$ python3 -q
>>> import numpy as np
>>> np.set_printoptions(precision=3, suppress=True, linewidth=160, floatmode="fixed")
>>> def tidy(a):
...     return np.round(a, 3) + 0
... 
>>> out = np.array([[4, 2, 2, -1, -4, 9],
...     [9, -6, -6, -1, -9, 6],
...     [9, -6, 7, 0, 4, 0],
...     [-8, -7, 9, -1, 1, -1],
...     [-3, 2, -8, -2, 1, 0],
...     [-7, -5, -7, 0, -1, -5]])
>>> out[-1] = out[0]
>>> W0 = out + 0.02 * np.eye(6)
>>> W0
array([[ 4.020,  2.000,  2.000, -1.000, -4.000,  9.000],
       [ 9.000, -5.980, -6.000, -1.000, -9.000,  6.000],
       [ 9.000, -6.000,  7.020,  0.000,  4.000,  0.000],
       [-8.000, -7.000,  9.000, -0.980,  1.000, -1.000],
       [-3.000,  2.000, -8.000, -2.000,  1.020,  0.000],
       [ 4.000,  2.000,  2.000, -1.000, -4.000,  9.020]])
>>> x0 = np.array([1, 1, 2, 1, 2, 1])
>>> W0 @ np.ones(6)
array([12.020, -6.980, 14.020, -6.980, -9.980, 12.020])
>>> W0 @ np.eye(6)[5]
array([ 9.000,  6.000,  0.000, -1.000,  0.000,  9.020])
>>> np.linalg.norm(W0 @ x0) <= np.linalg.norm(W0, 2) * np.linalg.norm(x0) + 1e-9
np.True_
>>> tidy(np.einsum("ij,j->i", W0, x0))
array([ 10.020, -21.980,  25.040,   3.020, -16.960,  10.020])
>>> (W0 @ x0).argmax()
np.int64(2)
>>> tidy(W0 @ (2 * x0))
array([ 20.040, -43.960,  50.080,   6.040, -33.920,  20.040])
>>> tidy(W0 @ x0)
array([ 10.020, -21.980,  25.040,   3.020, -16.960,  10.020])
>>> tidy((W0 * x0).sum(axis=1))
array([ 10.020, -21.980,  25.040,   3.020, -16.960,  10.020])
>>> [round(float(x), 3) for x in np.linalg.svd(W0, compute_uv=False)[:3]]
[21.361, 16.86, 11.32]
>>> np.argsort(-np.linalg.norm(W0, axis=0).round(6), kind="stable")[:3]
array([0, 2, 5])
>>> out = np.array([[9, 6], [0, 2], [-7, 5], [5, 4], [8, 5], [-5, -5]])
>>> tidy(out.T @ W0.T)
array([[ -59.820,   16.000,   63.860, -126.900,   27.160,  -60.100],
       [ -30.880,  -66.960,   97.100,  -10.920,  -56.900,  -31.100]])
>>> tidy(np.einsum("ik,kj->ij", W0, out))
array([[ -59.820,  -30.880],
       [  16.000,  -66.960],
       [  63.860,   97.100],
       [-126.900,  -10.920],
       [  27.160,  -56.900],
       [ -60.100,  -31.100]])
>>> W1 = np.array([[-1, -3, 3],
...     [-2, -2, -3],
...     [-2, 1, 0],
...     [-3, 0, 2],
...     [-2, -1, 1],
...     [-2, 3, -1]])
>>> beta = np.array([-3, 1, 2])
>>> hid = np.maximum(W0 @ W1 + beta, 0)
>>> tidy(hid)
array([[ 0.000, 17.940,  0.000],
       [20.960,  6.960, 29.940],
       [ 0.000,  0.000, 51.000],
       [ 3.940, 44.000,  0.000],
       [15.960,  0.000,  0.000],
       [ 0.000, 18.060,  0.000]])
>>> tidy((hid > 0).mean(axis=0))
array([0.500, 0.667, 0.333])
>>> (hid > 0).astype(int)
array([[0, 1, 0],
       [1, 1, 1],
       [0, 0, 1],
       [1, 1, 0],
       [1, 0, 0],
       [0, 1, 0]])
>>> basis = np.array([[2, 0], [1, 0], [0, 0]])
>>> tidy(hid @ basis)
array([[17.940,  0.000],
       [48.880,  0.000],
       [ 0.000,  0.000],
       [51.880,  0.000],
       [31.920,  0.000],
       [18.060,  0.000]])
>>> K = np.load("a.npy")
>>> K
array([[ 4,  0,  0],
       [ 0,  0,  0],
       [ 0,  0, -5]])
>>> rng = np.random.default_rng(9030)
>>> out = K + rng.integers(-2, 3, (3, 2)) @ rng.integers(-2, 3, (2, 3))
>>> out
array([[ 4, -1,  2],
       [ 0, -1, -2],
       [ 0, -1,  1]])
>>> np.linalg.matrix_rank(out - K, tol=1e-8)
np.int64(2)
>>> def softmax(z):
...     e = np.exp(z - z.max(axis=-1, keepdims=True))
...     return e / e.sum(axis=-1, keepdims=True)
... 
>>> tidy(softmax(10 * out[0]))
array([1.000, 0.000, 0.000])
>>> tidy(softmax(out[0]))
array([0.876, 0.006, 0.118])
>>> tidy(softmax(out[0] + 3))
array([0.876, 0.006, 0.118])
>>> att = out @ out.T / np.sqrt(3)
>>> tidy(softmax(att + np.triu(np.full(att.shape, -np.inf), 1)))
array([[1.000, 0.000, 0.000],
       [0.010, 0.990, 0.000],
       [0.602, 0.060, 0.338]])
>>> tidy(softmax(att))
array([[1.000, 0.000, 0.000],
       [0.009, 0.960, 0.030],
       [0.602, 0.060, 0.338]])
>>> Uu, s, VT = np.linalg.svd(K)
>>> evecs = VT[:(s > 1e-8).sum()]
>>> x0 = K[0] + 2 * K[1] + rng.integers(2) * np.eye(3)[2]
>>> x0
array([4.000, 0.000, 0.000])
>>> np.allclose(evecs.T @ evecs @ x0, x0)
True
>>> A = np.load("mat.npy")
>>> A
array([[1, 0, 0],
       [2, 1, 0],
       [1, 1, 1]])
>>> # triangular
>>> rk = np.linalg.matrix_rank(K)
>>> rk
np.int64(2)
>>> null = np.linalg.svd(K)[2][rk:].T
>>> K @ null
array([[0.000],
       [0.000],
       [0.000]])
>>> null @ null.T
array([[0.000, 0.000, 0.000],
       [0.000, 1.000, 0.000],
       [0.000, 0.000, 0.000]])
>>> [int(np.linalg.matrix_rank(K[:, :j + 1])) for j in range(3)]
[1, 1, 2]
>>> np.linalg.matrix_rank(K.T @ K), np.linalg.matrix_rank(K @ K.T)
(np.int64(2), np.int64(2))
>>> [int(np.linalg.matrix_rank(K[:i])) for i in range(1, len(K) + 1)]
[1, 1, 2]
>>> w, evecs = np.linalg.eig(A)
>>> tidy(np.sort(np.linalg.eigvals(np.linalg.inv(A))))
array([1.000, 1.000, 1.000])
>>> A @ evecs[:, 0] - w[0] * evecs[:, 0]
array([0.000, 0.000, 0.000])
>>> w
array([1.000, 1.000, 1.000])
>>> tidy(np.sort(np.linalg.eigvals(A @ A)))
array([1.000, 1.000, 1.000])
>>> tidy(np.sort(np.linalg.eigvals(A.T)))
array([1.000, 1.000, 1.000])
>>> np.prod(w)
np.float64(1.0)
>>> np.prod(np.diag(A)), tidy(np.linalg.det(A))
(np.int64(1), np.float64(1.0))
>>> tidy(np.sort(np.linalg.eigvals(A)))
array([1.000, 1.000, 1.000])
>>> np.linalg.matrix_power(A - np.diag(np.diag(A)), 3)
array([[0, 0, 0],
       [0, 0, 0],
       [0, 0, 0]])
>>> A @ A
array([[1, 0, 0],
       [4, 1, 0],
       [4, 2, 1]])
>>> f = np.array([-7, -3, -7])
>>> out = A + np.outer(f, np.eye(3)[1])
>>> np.linalg.matrix_rank(out - A)
np.int64(1)
>>> tidy(np.linalg.det(out) / np.linalg.det(A)), tidy(1 + np.linalg.solve(A, f)[1])
(np.float64(12.0), np.float64(12.0))
>>> out
array([[ 1.000, -7.000,  0.000],
       [ 2.000, -2.000,  0.000],
       [ 1.000, -6.000,  1.000]])
>>> (A - A.T) / 2
array([[ 0.000, -1.000, -0.500],
       [ 1.000,  0.000, -0.500],
       [ 0.500,  0.500,  0.000]])
>>> np.allclose(A @ A.T, A.T @ A)
False
>>> (A + A.T) / 2
array([[1.000, 1.000, 0.500],
       [1.000, 1.000, 0.500],
       [0.500, 0.500, 1.000]])
>>> np.linalg.matrix_power(A, 4)
array([[ 1,  0,  0],
       [ 8,  1,  0],
       [16,  4,  1]])
>>> np.trace(A)
np.int64(3)
>>> tidy(np.linalg.det(A))
np.float64(1.0)
>>> tidy(np.sort(np.abs(np.linalg.eigvals(A))))
array([1.000, 1.000, 1.000])
